>>> import numpy as np
>>> np.set_printoptions(suppress=True, linewidth=120)
>>> E = np.loadtxt("w.csv", delimiter=",")
>>> E
array([[7., 4., 1.],
       [7., 8., 0.],
       [4., 5., 1.]])
>>> O, vecs = np.linalg.qr(E[:, :2])[0], np.linalg.qr(E[:, 2:])[0]
>>> sig = np.linalg.svd(O.T @ vecs, compute_uv=False)
>>> round(float(np.linalg.norm(O @ O.T - vecs @ vecs.T, 2)), 4)
1.0
>>> sig.round(4)
array([0.764])
>>> rng = np.random.default_rng(46473)
>>> lab = rng.permutation(3)
>>> lab
array([2, 1, 0])
>>> Y = E[lab][:, lab]
>>> np.round(np.sort(np.abs(np.linalg.eigvals(Y))), 4)
array([ 1.5308,  1.5308, 13.2291])
>>> np.allclose(Y, E)
False
>>> np.trace(Y)
np.float64(16.0)
>>> round(float(np.linalg.det(Y)), 4), np.round(np.linalg.det(E[lab]), 4)
(31.0, np.float64(-31.0))
>>> Y = E / np.sqrt((E ** 2).mean(axis=1, keepdims=True))
>>> np.linalg.matrix_rank(Y) == np.linalg.matrix_rank(E)
np.True_
>>> np.round(np.linalg.norm(Y, axis=1), 4)
array([1.7321, 1.7321, 1.7321])
>>> Y[0].round(4)
array([1.4924, 0.8528, 0.2132])
>>> np.linalg.matrix_rank(E - E.mean(axis=1, keepdims=True))
np.int64(2)
>>> Y = np.array([[1, -1], [2, -1], [1, 0]])
>>> np.einsum("ij,ij->i", E, E)
array([ 66., 113.,  42.])
>>> np.einsum("ij->j", E)
array([18., 17.,  2.])
>>> np.linalg.matrix_rank(np.vstack([E, Y.T]))
np.int64(3)
>>> np.einsum("ik,kj->ji", E, Y)
array([[ 16.,  23.,  15.],
       [-11., -15.,  -9.]])
>>> np.linalg.matrix_rank(E @ Y)
np.int64(2)
>>> vec = np.array([2, 1, -2])
>>> np.linalg.norm(E @ vec) <= np.linalg.norm(E, 2) * np.linalg.norm(vec) + 1e-9
np.True_
>>> (E @ vec).argmax()
np.int64(1)
>>> E @ np.eye(3)[1]
array([4., 8., 5.])
>>> E @ (2 * vec)
array([32., 44., 22.])
>>> np.einsum("ij,j->i", E, vec)
array([16., 22., 11.])
>>> A = np.loadtxt("dump.csv", delimiter=",")
>>> A.round(4)
array([[0.3333, 0.    , 0.3333, 0.3333],
       [0.3333, 0.6667, 0.    , 0.    ],
       [0.    , 0.25  , 0.5   , 0.25  ],
       [0.    , 0.    , 0.3333, 0.6667]])
>>> Y = np.array([[4, 9], [1, 4], [7, 8], [7, 0]])
>>> np.round(np.einsum("ik,kj->ij", A, Y), 4)
array([[6.    , 5.6667],
       [2.    , 5.6667],
       [5.5   , 5.    ],
       [7.    , 2.6667]])
>>> np.linalg.matrix_rank(A @ Y)
np.int64(2)
>>> np.round(np.einsum("ik,kj->ji", A, Y), 4)
array([[6.    , 2.    , 5.5   , 7.    ],
       [5.6667, 5.6667, 5.    , 2.6667]])
>>> np.round(np.einsum("ij->j", A), 4)
array([0.6667, 0.9167, 1.1667, 1.25  ])
>>> np.round(np.linalg.matrix_power(A, 100), 4)
array([[0.1154, 0.2308, 0.3077, 0.3462],
       [0.1154, 0.2308, 0.3077, 0.3462],
       [0.1154, 0.2308, 0.3077, 0.3462],
       [0.1154, 0.2308, 0.3077, 0.3462]])
>>> np.round(np.sort(np.abs(np.linalg.eigvals(A)))[::-1], 4)
array([1.    , 0.441 , 0.441 , 0.3333])
>>> np.round(np.linalg.matrix_power(A, 2), 4)
array([[0.1111, 0.0833, 0.3889, 0.4167],
       [0.3333, 0.4444, 0.1111, 0.1111],
       [0.0833, 0.2917, 0.3333, 0.2917],
       [0.    , 0.0833, 0.3889, 0.5278]])
>>> p = np.eye(4)[1]
>>> for _ in range(7):
...     p = p @ A
...     print(p.round(4))
... 
[0.3333 0.6667 0.     0.    ]
[0.3333 0.4444 0.1111 0.1111]
[0.2593 0.3241 0.2037 0.213 ]
[0.1944 0.267  0.2593 0.2793]
[0.1538 0.2428 0.2876 0.3158]
[0.1322 0.2338 0.3003 0.3337]
[0.122  0.2309 0.3055 0.3416]
>>> left, sig, Vt = np.linalg.svd(A, full_matrices=False)
>>> np.round(np.abs(Vt[0]), 4)
array([0.2425, 0.2971, 0.6139, 0.69  ])
>>> np.allclose(left * sig @ Vt, A)
True
>>> np.round(left.T @ A @ Vt.T, 4) + 0
array([[1.0449, 0.    , 0.    , 0.    ],
       [0.    , 0.7473, 0.    , 0.    ],
       [0.    , 0.    , 0.3178, 0.    ],
       [0.    , 0.    , 0.    , 0.2612]])
>>> np.round(left.T @ left, 4) + 0
array([[1., 0., 0., 0.],
       [0., 1., 0., 0.],
       [0., 0., 1., 0.],
       [0., 0., 0., 1.]])
>>> def softmax(z):
...     e = np.exp(z - z.max(axis=-1, keepdims=True))
...     return e / e.sum(axis=-1, keepdims=True)
... 
>>> np.round(softmax(A[0]), 4)
array([0.2691, 0.1928, 0.2691, 0.2691])
>>> att = A @ A.T / np.sqrt(4)
>>> softmax(att).round(6).argmax(axis=1)
array([0, 1, 2, 3])
>>> M = np.load("out9.npy")
>>> M.round(4)
array([[-1.0473,  0.0004, -2.8112],
       [ 0.3607,  1.1934, -2.7287],
       [ 0.2085, -0.7544,  2.8961],
       [-0.8375, -1.5162,  2.4495],
       [-2.3125, -1.8562, -0.4548],
       [ 2.1431,  2.0295, -0.5368],
       [-2.2942, -1.9228, -0.1992],
       [ 0.6593, -0.3663,  2.9036],
       [-1.7767, -0.8028, -2.2801],
       [-2.2029, -1.4447, -1.4353],
       [-1.2536, -1.7582,  2.0826],
       [ 0.7351,  1.4506, -2.521 ],
       [-0.6553, -1.398 ,  2.5722],
       [-2.1823, -2.0193,  0.4   ],
       [ 1.4395,  0.4073,  2.6004],
       [-1.7918, -1.989 ,  1.3539],
       [ 1.3193,  0.2775,  2.68  ],
       [-2.1509, -2.028 ,  0.5111],
       [-1.2994, -0.2564, -2.6918],
       [-1.725 , -1.9677,  1.4671],
       [ 2.2774,  1.9518,  0.0642],
       [ 2.3148,  1.8034,  0.6242],
       [-2.2968, -1.9167, -0.2251],
       [-1.5275, -1.8907,  1.7584]])
>>> P = np.triu(np.array([[0, 0, 0], [0, -2, 1], [1, -2, -2]]), 1) + np.eye(3)
>>> Y = P @ E @ np.linalg.inv(P)
>>> np.linalg.matrix_rank(Y)
np.int64(3)
>>> np.trace(Y), np.trace(E)
(np.float64(16.0), np.float64(16.0))
>>> np.round(np.poly(Y), 4)
array([  1., -16.,  39., -31.])
>>> Y
array([[  7.,   4.,  -3.],
       [ 11.,  13., -12.],
       [  4.,   5.,  -4.]])
>>> round(np.linalg.det(Y), 4)
np.float64(31.0)
>>> P @ E - E @ P
array([[ 0.,  0., -4.],
       [ 4.,  5., -7.],
       [ 0.,  0., -5.]])
